>>> import numpy as np
>>> np.set_printoptions(precision=3, suppress=True, linewidth=100)
>>> u = np.array([8, 4, -7, -3, -6, 5, 2, -7])
>>> v = np.array([0, -3, -3, 2, -3, 2])
>>> data = u[:, None] + v[None, :]
>>> data
array([[  8,   5,   5,  10,   5,  10],
       [  4,   1,   1,   6,   1,   6],
       [ -7, -10, -10,  -5, -10,  -5],
       [ -3,  -6,  -6,  -1,  -6,  -1],
       [ -6,  -9,  -9,  -4,  -9,  -4],
       [  5,   2,   2,   7,   2,   7],
       [  2,  -1,  -1,   4,  -1,   4],
       [ -7, -10, -10,  -5, -10,  -5]])
>>> round(np.linalg.norm(data, 2) / np.linalg.norm(data), 3)
np.float64(0.935)
>>> np.linalg.cond(data) > 100
np.True_
>>> [round(float(x), 3) for x in np.linalg.svd(data, compute_uv=False)[:3]]
[40.011, 15.203, 0.0]
>>> cov = data.T @ data
>>> np.allclose(cov, cov.T)
True
>>> np.diag(cov)
array([252, 348, 348, 268, 348, 268])
>>> np.trace(cov), (data ** 2).sum()
(np.int64(1832), np.int64(1832))
>>> F = np.load("layer12.npy")
>>> F
array([[  0.5, -10. ,   0.1,  -0.9,  -0.1,   0.7,   0.3],
       [  0.8,  21. ,   0.3,  -1.1,   1.8,   0.4,  -0.9],
       [ -0.7,  -6. ,   0.4,   0.4,  -0.6,  -1.4,  -0.8],
       [  1.9,  -2. ,  -0.4,  -1.4,  -0.5,   0.8,   1.1],
       [ -0.9,  -3. ,  -0.1,   0.6,  -0.6,  -0.5,  -0.3],
       [ -0.2,  -6. ,  -1.2,  -1.8,  -0.2,   0.3,  -0.8],
       [ -0.2,  -5. ,   0.3,  -0.1,   0.1,  -2.8,  -2.6]])
>>> u = np.array([1, 2])
>>> np.polyval(u, F[0])
array([ 2.5, -8. ,  2.1,  1.1,  1.9,  2.7,  2.3])
>>> np.convolve(F[0], u)
array([  0.5,  -9. , -19.9,  -0.7,  -1.9,   0.5,   1.7,   0.6])
>>> rng = np.random.default_rng(515073)
>>> idx = rng.permutation(7)
>>> B = F[:, idx] * rng.choice([-1, 1], 7)
>>> B
array([[  0.9,   0.7,  -0.3,   0.1,   0.1, -10. ,  -0.5],
       [  1.1,   0.4,   0.9,   0.3,  -1.8,  21. ,  -0.8],
       [ -0.4,  -1.4,   0.8,   0.4,   0.6,  -6. ,   0.7],
       [  1.4,   0.8,  -1.1,  -0.4,   0.5,  -2. ,  -1.9],
       [ -0.6,  -0.5,   0.3,  -0.1,   0.6,  -3. ,   0.9],
       [  1.8,   0.3,   0.8,  -1.2,   0.2,  -6. ,   0.2],
       [  0.1,  -2.8,   2.6,   0.3,  -0.1,  -5. ,   0.2]])
>>> Uu, _, VT = np.linalg.svd(F.T @ B)
>>> idx
array([3, 5, 6, 2, 4, 1, 0])
>>> np.round(np.linalg.lstsq(F, B)[0], 3) + 0
array([[ 0.,  0.,  0.,  0.,  0.,  0., -1.],
       [ 0.,  0.,  0.,  0.,  0.,  1.,  0.],
       [ 0.,  0.,  0.,  1.,  0.,  0.,  0.],
       [-1.,  0.,  0.,  0.,  0.,  0.,  0.],
       [ 0.,  0.,  0.,  0., -1.,  0.,  0.],
       [ 0.,  1.,  0.,  0.,  0.,  0.,  0.],
       [ 0.,  0., -1.,  0.,  0.,  0.,  0.]])
>>> np.round(Uu @ VT, 3) + 0
array([[ 0.,  0.,  0.,  0.,  0.,  0., -1.],
       [ 0.,  0.,  0.,  0.,  0.,  1.,  0.],
       [ 0.,  0.,  0.,  1.,  0.,  0.,  0.],
       [-1.,  0.,  0.,  0.,  0.,  0.,  0.],
       [ 0.,  0.,  0.,  0., -1.,  0.,  0.],
       [ 0.,  1.,  0.,  0.,  0.,  0.,  0.],
       [ 0.,  0., -1.,  0.,  0.,  0.,  0.]])
>>> round(float(np.abs(np.linalg.eigvals(F)).max()), 3)
20.538
>>> round(np.linalg.det(F), 3)
np.float64(-33.532)
>>> np.round(np.trace(F), 3)
np.float64(17.6)
>>> (F + F.T) / 2
array([[ 0.5 , -4.6 , -0.3 ,  0.5 , -0.5 ,  0.25,  0.05],
       [-4.6 , 21.  , -2.85, -1.55, -0.6 , -2.8 , -2.95],
       [-0.3 , -2.85,  0.4 ,  0.  , -0.35, -1.3 , -0.25],
       [ 0.5 , -1.55,  0.  , -1.4 ,  0.05, -0.5 ,  0.5 ],
       [-0.5 , -0.6 , -0.35,  0.05, -0.6 , -0.35, -0.1 ],
       [ 0.25, -2.8 , -1.3 , -0.5 , -0.35,  0.3 , -1.8 ],
       [ 0.05, -2.95, -0.25,  0.5 , -0.1 , -1.8 , -2.6 ]])
>>> F.inv()
Traceback (most recent call last):
  File "<python-input-30>", line 1, in <module>
    F.inv()
    ^^^^^
AttributeError: 'numpy.ndarray' object has no attribute 'inv'
>>> np.allclose(F, F.T)
False
>>> idx = rng.permutation(7)
>>> idx
array([5, 1, 6, 3, 0, 2, 4])
>>> B = F[idx][:, idx]
>>> np.sort(np.abs(np.linalg.eigvals(B)))
array([ 0.387,  0.627,  1.224,  1.373,  1.373,  2.912, 20.538])
>>> np.round(np.trace(B), 3)
np.float64(17.6)
>>> np.allclose(B, F)
False
>>> E = np.loadtxt("data.csv", delimiter=",")
>>> E
array([[2., 2., 2.],
       [2., 4., 4.],
       [2., 4., 6.]])
>>> round(np.linalg.det(E.T), 3)
np.float64(8.0)
>>> np.poly(E)
array([  1., -12.,  20.,  -8.])
>>> np.einsum("ii->", E)
np.float64(12.0)
>>> np.kron(np.eye(2, dtype=int), E)
array([[2., 2., 2., 0., 0., 0.],
       [2., 4., 4., 0., 0., 0.],
       [2., 4., 6., 0., 0., 0.],
       [0., 0., 0., 2., 2., 2.],
       [0., 0., 0., 2., 4., 4.],
       [0., 0., 0., 2., 4., 6.]])
>>> round(np.linalg.det(E[::-1]), 3)
np.float64(-8.0)
>>> J = np.loadtxt("w.csv", delimiter=",")
>>> J
array([[-2.16,  0.36, -0.9 ,  1.26, -0.9 ,  2.7 , -0.72, -0.36],
       [ 0.96, -0.16,  0.4 , -0.56,  0.4 , -1.2 ,  0.32,  0.16],
       [-0.96,  0.16, -0.4 ,  0.56, -0.4 ,  1.2 , -0.32, -0.16],
       [-0.24,  0.04, -0.1 ,  0.14, -0.1 ,  0.3 , -0.08, -0.04],
       [-1.08,  0.18, -0.45,  0.63, -0.45,  1.35, -0.36, -0.18],
       [-1.56,  0.26, -0.65,  0.91, -0.65,  1.95, -0.52, -0.26]])
>>> rk = np.linalg.matrix_rank(J)
>>> rk
np.int64(1)
>>> null = np.linalg.svd(J)[2][rk:].T
>>> np.linalg.matrix_rank(J.T @ J), np.linalg.matrix_rank(J @ J.T)
(np.int64(1), np.int64(1))
>>> [int(np.linalg.matrix_rank(np.delete(J, i, axis=0))) for i in range(6)]
[1, 1, 1, 1, 1, 1]
>>> [int(np.linalg.matrix_rank(J[:i])) for i in range(1, len(J) + 1)]
[1, 1, 1, 1, 1, 1]
>>> arr = np.load("case9.npy")
>>> arr
array([[-3.,  0.,  0.,  0.,  0.,  0.],
       [ 0., -3.,  0.,  0.,  0.,  0.],
       [ 0.,  0., -2.,  0.,  0.,  3.],
       [ 0.,  0.,  0., -3.,  0.,  0.],
       [ 0.,  0.,  0.,  0., -3.,  0.],
       [ 0.,  0.,  3.,  0.,  0.,  6.]])
>>> B = arr / np.sqrt((arr ** 2).mean(axis=1, keepdims=True))
>>> arr - arr.mean(axis=1, keepdims=True)
array([[-2.5  ,  0.5  ,  0.5  ,  0.5  ,  0.5  ,  0.5  ],
       [ 0.5  , -2.5  ,  0.5  ,  0.5  ,  0.5  ,  0.5  ],
       [-0.167, -0.167, -2.167, -0.167, -0.167,  2.833],
       [ 0.5  ,  0.5  ,  0.5  , -2.5  ,  0.5  ,  0.5  ],
       [ 0.5  ,  0.5  ,  0.5  ,  0.5  , -2.5  ,  0.5  ],
       [-1.5  , -1.5  ,  1.5  , -1.5  , -1.5  ,  4.5  ]])
>>> np.linalg.matrix_rank(B) == np.linalg.matrix_rank(arr)
np.True_
>>> B[0]
array([-2.449,  0.   ,  0.   ,  0.   ,  0.   ,  0.   ])
>>> np.linalg.matrix_rank(arr - arr.mean(axis=1, keepdims=True))
np.int64(5)
>>> np.linalg.norm(B, axis=1)
array([2.449, 2.449, 2.449, 2.449, 2.449, 2.449])
